% ipython --no-banner

In [1]: import numpy as np

In [2]: np.set_printoptions(precision=2, suppress=True, linewidth=200, floatmode="fixed")

In [3]: K = np.array([[2, 2, 1, 1, 0, 2, 1, 1, 0, 2, 1, 1, 1],
   ...:     [0, 0, 2, 1, 2, 1, 1, 0, 0, 0, 1, 1, 2],
   ...:     [2, 1, 2, 1, 0, 1, 0, 1, 0, 2, 2, 2, 1],
   ...:     [1, 0, 1, 1, 1, 2, 1, 2, 1, 0, 2, 1, 1],
   ...:     [2, 1, 0, 2, 0, 0, 1, 2, 2, 0, 2, 1, 2],
   ...:     [2, 0, 1, 0, 2, 0, 0, 1, 0, 1, 2, 1, 2],
   ...:     [1, 0, 1, 0, 2, 2, 1, 1, 2, 0, 0, 1, 2],
   ...:     [2, 1, 0, 1, 2, 0, 1, 2, 0, 1, 2, 2, 1],
   ...:     [0, 2, 1, 0, 1, 2, 0, 1, 2, 1, 1, 2, 0],
   ...:     [0, 1, 0, 0, 2, 0, 0, 1, 2, 2, 1, 0, 1],
   ...:     [2, 1, 0, 2, 2, 1, 1, 0, 1, 0, 0, 2, 2],
   ...:     [1, 0, 1, 1, 2, 2, 1, 2, 2, 0, 2, 0, 1],
   ...:     [1, 0, 0, 2, 1, 0, 0, 0, 2, 0, 2, 2, 1]])

In [4]: K
Out[4]: 
array([[2, 2, 1, 1, 0, 2, 1, 1, 0, 2, 1, 1, 1],
       [0, 0, 2, 1, 2, 1, 1, 0, 0, 0, 1, 1, 2],
       [2, 1, 2, 1, 0, 1, 0, 1, 0, 2, 2, 2, 1],
       [1, 0, 1, 1, 1, 2, 1, 2, 1, 0, 2, 1, 1],
       [2, 1, 0, 2, 0, 0, 1, 2, 2, 0, 2, 1, 2],
       [2, 0, 1, 0, 2, 0, 0, 1, 0, 1, 2, 1, 2],
       [1, 0, 1, 0, 2, 2, 1, 1, 2, 0, 0, 1, 2],
       [2, 1, 0, 1, 2, 0, 1, 2, 0, 1, 2, 2, 1],
       [0, 2, 1, 0, 1, 2, 0, 1, 2, 1, 1, 2, 0],
       [0, 1, 0, 0, 2, 0, 0, 1, 2, 2, 1, 0, 1],
       [2, 1, 0, 2, 2, 1, 1, 0, 1, 0, 0, 2, 2],
       [1, 0, 1, 1, 2, 2, 1, 2, 2, 0, 2, 0, 1],
       [1, 0, 0, 2, 1, 0, 0, 0, 2, 0, 2, 2, 1]])

In [5]: rng = np.random.default_rng(99)

In [6]: A2 = K + rng.integers(-2, 3, (13, 1)) @ rng.integers(-2, 3, (1, 13))

In [7]: A2
Out[7]: 
array([[ 0,  6,  1, -1,  0, -2,  3, -1,  4,  0, -1,  3, -1],
       [ 0,  0,  2,  1,  2,  1,  1,  0,  0,  0,  1,  1,  2],
       [ 1,  3,  2,  0,  0, -1,  1,  0,  2,  1,  1,  3,  0],
       [ 1,  0,  1,  1,  1,  2,  1,  2,  1,  0,  2,  1,  1],
       [ 4, -3,  0,  4,  0,  4, -1,  4, -2,  2,  4, -1,  4],
       [ 2,  0,  1,  0,  2,  0,  0,  1,  0,  1,  2,  1,  2],
       [-1,  4,  1, -2,  2, -2,  3, -1,  6, -2, -2,  3,  0],
       [ 0,  5,  0, -1,  2, -4,  3,  0,  4, -1,  0,  4, -1],
       [-2,  6,  1, -2,  1, -2,  2, -1,  6, -1, -1,  4, -2],
       [-1,  3,  0, -1,  2, -2,  1,  0,  4,  1,  0,  1,  0],
       [ 3, -1,  0,  3,  2,  3,  0,  1, -1,  1,  1,  1,  3],
       [ 1,  0,  1,  1,  2,  2,  1,  2,  2,  0,  2,  0,  1],
       [ 0,  2,  0,  1,  1, -2,  1, -1,  4, -1,  1,  3,  0]])

In [8]: np.linalg.matrix_rank(A2 - K, tol=1e-8)
Out[8]: np.int64(1)

In [9]: np.abs(A2 - K).sum(axis=1)
Out[9]: array([28,  0, 14,  0, 28,  0, 28, 28, 28, 14, 14,  0, 14])

In [10]: x0 = np.array([0, -3, -3, 2, 0, 2, 1, -2, 0, 2, 2, -2, 3])

In [11]: y = K @ x0

In [12]: y
Out[12]: array([ 3,  5,  0,  5,  6,  5,  4,  1, -7,  4,  6,  7,  7])

In [13]: np.round(np.linalg.solve(K, K[:, 9]), 2) + 0
Out[13]: array([0.00, 0.00, 0.00, 0.00, 0.00, 0.00, 0.00, 0.00, 0.00, 1.00, 0.00, 0.00, 0.00])

In [14]: np.round(np.linalg.solve(K.T, K[9]), 2) + 0
Out[14]: array([0.00, 0.00, 0.00, 0.00, 0.00, 0.00, 0.00, 0.00, 0.00, 1.00, 0.00, 0.00, 0.00])

In [15]: x0 = np.array([2, -4, -9, 5, -2, 9, -4, -8, -6, -9, -2, -9, -7])

In [16]: np.einsum("ij,j->i", K, x0)
Out[16]: array([-38, -37, -59, -32, -49, -53, -40, -57, -50, -55, -27, -31, -31])

In [17]: (K * x0).sum(axis=1)
Out[17]: array([-38, -37, -59, -32, -49, -53, -40, -57, -50, -55, -27, -31, -31])

In [18]: np.sign((K @ x0).round(6))
Out[18]: array([-1, -1, -1, -1, -1, -1, -1, -1, -1, -1, -1, -1, -1])

In [19]: K @ np.eye(13)[1]
Out[19]: array([2.00, 0.00, 1.00, 0.00, 1.00, 0.00, 0.00, 1.00, 2.00, 1.00, 1.00, 0.00, 0.00])

In [20]: K @ np.ones(13)
Out[20]: array([15.00, 11.00, 15.00, 14.00, 15.00, 12.00, 13.00, 15.00, 13.00, 10.00, 14.00, 15.00, 11.00])

In [21]: (K @ x0).argmax()
Out[21]: np.int64(10)

In [22]: K @ (2 * x0)
Out[22]: array([ -76,  -74, -118,  -64,  -98, -106,  -80, -114, -100, -110,  -54,  -62,  -62])

In [23]: np.linalg.norm(K @ x0) <= np.linalg.norm(K, 2) * np.linalg.norm(x0) + 1e-9
Out[23]: np.True_

In [24]: labels = rng.permutation(13)

In [25]: labels
Out[25]: array([ 5, 11, 12,  3,  1,  6,  9, 10,  4,  8,  0,  7,  2])

In [26]: A2 = K[labels][:, labels]

In [27]: np.trace(A2)
Out[27]: np.int64(13)

In [28]: x0 = np.array([3, 0, 9, 6, 5, 5, 0, 5, 0, 7, 5, 8, 7])

In [29]: a = np.maximum(K @ x0, 0)

In [30]: a
Out[30]: array([70, 66, 87, 68, 60, 69, 59, 72, 57, 41, 63, 65, 53])

In [31]: np.maximum(K @ (3 * x0), 0)
Out[31]: array([210, 198, 261, 204, 180, 207, 177, 216, 171, 123, 189, 195, 159])

In [32]: K.T @ a
Out[32]: array([1087,  577,  694,  780, 1048,  854,  523,  913,  801,  594, 1182, 1056, 1090])

In [33]: A2 = np.array([[1, -1, 3, -3], [3, 1, 2, 2], [0, 3, 1, 2], [0, -3, 0, -2]])

In [34]: M = np.triu(A2, 1)

In [35]: M
Out[35]: 
array([[ 0, -1,  3, -3],
       [ 0,  0,  2,  2],
       [ 0,  0,  0,  2],
       [ 0,  0,  0,  0]])

In [36]: np.einsum("ij,ji->", M, M)
Out[36]: np.int64(0)

In [37]: np.kron(np.eye(2, dtype=int), M)
Out[37]: 
array([[ 0, -1,  3, -3,  0,  0,  0,  0],
       [ 0,  0,  2,  2,  0,  0,  0,  0],
       [ 0,  0,  0,  2,  0,  0,  0,  0],
       [ 0,  0,  0,  0,  0,  0,  0,  0],
       [ 0,  0,  0,  0,  0, -1,  3, -3],
       [ 0,  0,  0,  0,  0,  0,  2,  2],
       [ 0,  0,  0,  0,  0,  0,  0,  2],
       [ 0,  0,  0,  0,  0,  0,  0,  0]])

In [38]: np.round(np.linalg.det(M[::-1]), 2)
Out[38]: np.float64(0.0)

In [39]: np.einsum("ii->", M)
Out[39]: np.int64(0)

In [40]: round(float(np.linalg.det(2 * M)), 2), np.round(np.linalg.det(M), 2)
Out[40]: (0.0, np.float64(0.0))

In [41]: left, sigma, vt = np.linalg.svd(M)

In [42]: np.argmax(sigma[:-1] / (sigma[1:] + 1e-6)) + 1
Out[42]: np.int64(3)

In [43]: sigma
Out[43]: array([4.61, 3.11, 0.28, 0.00])

In [44]: A2 = left[:, :3] @ np.diag(sigma[:3]) @ vt[:3]

In [45]: np.linalg.matrix_rank(M, rtol=0.05)
Out[45]: np.int64(3)

In [46]: A2.round(2) + 0
Out[46]: 
array([[ 0.00, -1.00,  3.00, -3.00],
       [ 0.00,  0.00,  2.00,  2.00],
       [ 0.00,  0.00,  0.00,  2.00],
       [ 0.00,  0.00,  0.00,  0.00]])

In [47]: round(float(np.linalg.norm(M - A2, 2)), 2), sigma[3]
Out[47]: (0.0, np.float64(0.0))

In [48]: np.linalg.matrix_rank(A2)
Out[48]: np.int64(3)

In [49]: round(np.abs(M - A2).max(), 2)
Out[49]: np.float64(0.0)

In [50]: rk = np.linalg.matrix_rank(M)

In [51]: rk
Out[51]: np.int64(3)

In [52]: ns = np.linalg.svd(M)[2][rk:].T

In [53]: [int(np.linalg.matrix_rank(np.delete(M, i, axis=0))) for i in range(4)]
Out[53]: [2, 2, 2, 3]

In [54]: ns[:, 0] / ns[np.abs(ns[:, 0]).round(6).argmax(), 0]
Out[54]: array([ 1.00, -0.00, -0.00, -0.00])

In [55]: [int(np.linalg.matrix_rank(M[:i])) for i in range(1, len(M) + 1)]
Out[55]: [1, 2, 3, 3]

In [56]: np.allclose(M @ ns, 0)
Out[56]: True

In [57]: W2 = np.sign(np.array([[-2, 2, 2, 0], [-5, 2, 1, 5], [-5, 2, -5, -2], [-2, 2, -1, 1]]))

In [58]: A2 = (np.tril(W2, -1) + np.eye(4)) @ (np.triu(W2, 1) + np.eye(4))

In [59]: ev = np.array([3, 1, 3, 0])

In [60]: X = np.rint(A2 * ev @ np.linalg.inv(A2)) + 0

In [61]: X
Out[61]: 
array([[  1.00, -12.00,   6.00,   4.00],
       [  0.00,   9.00,  -3.00,  -3.00],
       [  0.00,   0.00,   3.00,   0.00],
       [  0.00,  18.00,  -9.00,  -6.00]])

In [62]: A2 = X / np.linalg.norm(X, axis=1, keepdims=True)

In [63]: C2 = A2 @ A2.T

In [64]: (C2 - 2 * np.eye(4)).round(6).argmax(axis=1)
Out[64]: array([2, 3, 0, 1])

In [65]: C2
Out[65]: 
array([[ 1.00, -0.99,  0.43, -1.00],
       [-0.99,  1.00, -0.30,  0.99],
       [ 0.43, -0.30,  1.00, -0.43],
       [-1.00,  0.99, -0.43,  1.00]])

In [66]: np.linalg.norm(A2, axis=1)
Out[66]: array([1.00, 1.00, 1.00, 1.00])
